$ python -q
>>> import numpy as np
>>> from numpy import linalg as LA
>>> np.set_printoptions(precision=3, suppress=True, linewidth=120)
>>> rd = lambda a: np.round(a, 3) + 0
>>> rng = np.random.default_rng(19)
>>> t = np.sort(rng.uniform(-2, 2, 27))
>>> feats = np.c_[t, t ** 2, t ** 3] @ np.array([[4, -4, 2], [2, 4, 3], [-3, -3, 1]])
>>> rd(feats)
array([[ 17.042,  38.046,   0.28 ],
       [ 15.505,  35.777,   0.321],
       [ 12.09 ,  30.61 ,   0.378],
       [  0.238,   9.111,  -0.095],
       [ -0.577,   6.634,  -0.228],
       [ -0.596,   6.566,  -0.232],
       [ -1.043,   2.108,  -0.378],
       [ -0.974,   1.777,  -0.365],
       [ -0.871,   1.418,  -0.34 ],
       [ -0.838,   1.323,  -0.331],
       [ -0.784,   1.183,  -0.315],
       [ -0.58 ,   0.761,  -0.249],
       [ -0.553,   0.714,  -0.239],
       [  0.656,  -0.534,   0.385],
       [  0.668,  -0.543,   0.394],
       [  1.943,  -1.27 ,   1.614],
       [  2.051,  -1.331,   1.764],
       [  2.421,  -1.569,   2.39 ],
       [  3.007,  -2.369,   4.523],
       [  3.02 ,  -2.438,   4.695],
       [  2.939,  -3.242,   6.521],
       [  2.805,  -3.606,   7.267],
       [  2.763,  -3.702,   7.456],
       [ -1.649,  -9.425,  16.271],
       [ -1.736,  -9.52 ,  16.394],
       [ -2.212, -10.036,  17.056],
       [ -2.348, -10.183,  17.241]])
>>> Z = feats[[11, 5]].astype(float)
>>> for _ in range(4):
...     lab = LA.norm(feats[:, None] - Z, axis=-1).argmin(axis=1)
...     Z = np.array([feats[lab == j].mean(axis=0) for j in range(2)])
... 
>>> lab
array([1, 1, 1, 0, 0, 0, 0, 0, 0, 0, 0, 0, 0, 0, 0, 0, 0, 0, 0, 0, 0, 0, 0, 0, 0, 0, 0])
>>> np.bincount(lab)
array([24,  3])
>>> rd(Z)
array([[ 0.323, -1.174,  4.217],
       [14.879, 34.811,  0.326]])
>>> rd(Z[1] - Z[0])
array([14.556, 35.985, -3.89 ])
>>> np.abs(Z[1] - Z[0]).argmax()
np.int64(1)
>>> A = np.loadtxt("out0.csv", delimiter=",")
>>> rd(A)
array([[-0.126, -0.066,  0.555],
       [-0.126, -0.977, -0.173],
       [-0.88 ,  0.189, -0.407],
       [-0.44 , -0.079,  0.705]])
>>> Y = np.c_[A[:, :2] @ np.array([[0, 0], [3, 0]]), np.array([1, -6, 3, 5])]
>>> rd(Y)
array([[-0.198,  0.   ,  1.   ],
       [-2.93 ,  0.   , -6.   ],
       [ 0.566,  0.   ,  3.   ],
       [-0.238,  0.   ,  5.   ]])
>>> rd(LA.norm(LA.qr(A)[0].T @ Y, axis=0) ** 2 / ((Y ** 2).sum(axis=0) + 1e-12))
array([1.   , 0.   , 0.965])
>>> W = np.array([[-3, -2, 5, -4, -1], [-1, 5, 0, -1, 1], [4, -1, 5, 5, 1]])
>>> coef = np.array([-4, -1, 1, 2, -2])
>>> hid = np.maximum(A @ W + coef, 0)
>>> print((hid > 0).mean(axis=0))
[0.25 0.25 0.5  1.   0.  ]
>>> print(LA.matrix_rank(hid))
4
>>> (hid > 0).astype(int)
array([[0, 0, 1, 1, 0],
       [0, 0, 0, 1, 0],
       [0, 1, 0, 1, 0],
       [1, 0, 1, 1, 0]])
>>> rd(hid)
array([[0.   , 0.   , 3.146, 5.344, 0.   ],
       [0.   , 0.   , 0.   , 2.614, 0.   ],
       [0.   , 2.11 , 0.   , 3.298, 0.   ],
       [0.218, 0.   , 2.323, 7.363, 0.   ]])
>>> Z = np.array([[1, -3, -2], [-2, -3, 0], [-2, 2, -2], [-1, -3, -2], [3, 3, -2]])
>>> print(W @ Z)
[[ -8  34   6]
 [ -7  -6   2]
 [ -6 -11 -30]]
>>> rd(hid @ Z)
array([[-11.636,  -9.739, -16.98 ],
       [ -2.614,  -7.841,  -5.227],
       [ -7.518, -16.223,  -6.596],
       [-11.79 , -18.096, -19.807]])
>>> Q, vecs = LA.qr(A[:, :2])[0], LA.qr(A[:, 2:])[0]
>>> s = LA.svd(Q.T @ vecs, compute_uv=False)
>>> (s > 0.9).sum()
np.int64(0)
>>> np.degrees(np.arccos(s.clip(0, 1)))
array([90.])
>>> lab = rng.permutation(3)
>>> Y = A[:, lab] * rng.choice([-1, 1], 3)
>>> rd(Y)
array([[ 0.126, -0.555, -0.066],
       [ 0.126,  0.173, -0.977],
       [ 0.88 ,  0.407,  0.189],
       [ 0.44 , -0.705, -0.079]])
>>> Uu, _, VT = LA.svd(A.T @ Y)
>>> rd(Uu @ VT)
array([[-1.,  0.,  0.],
       [ 0.,  0.,  1.],
       [ 0., -1.,  0.]])
>>> print(rd(LA.lstsq(A, Y)[0]))
[[-1.  0.  0.]
 [ 0.  0.  1.]
 [ 0. -1.  0.]]
>>> X = np.loadtxt("sample18.csv", delimiter=",")
>>> rd(X)
array([[  6.749,   9.744,   5.422, -15.17 ],
       [ 14.783,   5.315,  10.022,  -7.265],
       [  4.473, -10.019,   1.687,  16.636],
       [  1.983, -10.374,   0.061,  16.984],
       [-12.871,   6.497,  -7.439, -11.695],
       [ 16.83 ,   0.543,  10.773,   0.651],
       [  7.361,  -9.282,   3.61 ,  15.705],
       [  9.544,  -8.445,   5.096,  14.547],
       [-16.824,  -0.682, -10.785,  -0.425],
       [ -3.633,  10.166,  -1.135, -16.798],
       [ -6.858,  -9.716,  -5.488,  15.115],
       [-15.788,  -3.956, -10.505,   4.973],
       [ 15.427,   4.508,  10.339,  -5.9  ],
       [ -0.875,  10.455,   0.653, -17.015],
       [ 12.109,   7.529,   8.577, -11.095],
       [-10.18 ,   8.146,  -5.536, -14.12 ],
       [-13.407,  -6.612,  -9.297,   9.492],
       [ 16.332,   2.869,  10.725,  -3.163],
       [  8.43 ,  -8.906,   4.334,  15.193],
       [ 16.169,  -2.589,   9.99 ,   5.663],
       [-16.733,   0.801, -10.555,  -2.819],
       [-11.88 ,  -7.67 ,  -8.448,  11.344],
       [ -4.798, -10.149,  -4.228,  16.003],
       [ 16.801,   0.98 ,  10.805,  -0.06 ],
       [ 12.045,   7.569,   8.541, -11.166],
       [ 14.677,   5.432,   9.968,  -7.464],
       [ -5.339,   9.837,  -2.259, -16.42 ]])
>>> Uu, s, VT = LA.svd(A, full_matrices=False)
>>> rd(VT @ VT.T)
array([[1., 0., 0.],
       [0., 1., 0.],
       [0., 0., 1.]])
>>> print(rd(s / s[0]))
[1. 1. 1.]
>>> rd(np.sqrt((s ** 2).sum())), rd(LA.norm(A))
(np.float64(1.732), np.float64(1.732))
>>> Uu.shape, s.shape, VT.shape
((4, 3), (3,), (3, 3))
>>> rd(Uu.T @ A @ VT.T)
array([[1., 0., 0.],
       [0., 1., 0.],
       [0., 0., 1.]])
>>> np.allclose(Uu * s @ VT, A)
True
>>> print(rd(np.cumsum(s ** 2) / np.sum(s ** 2)))
[0.333 0.667 1.   ]
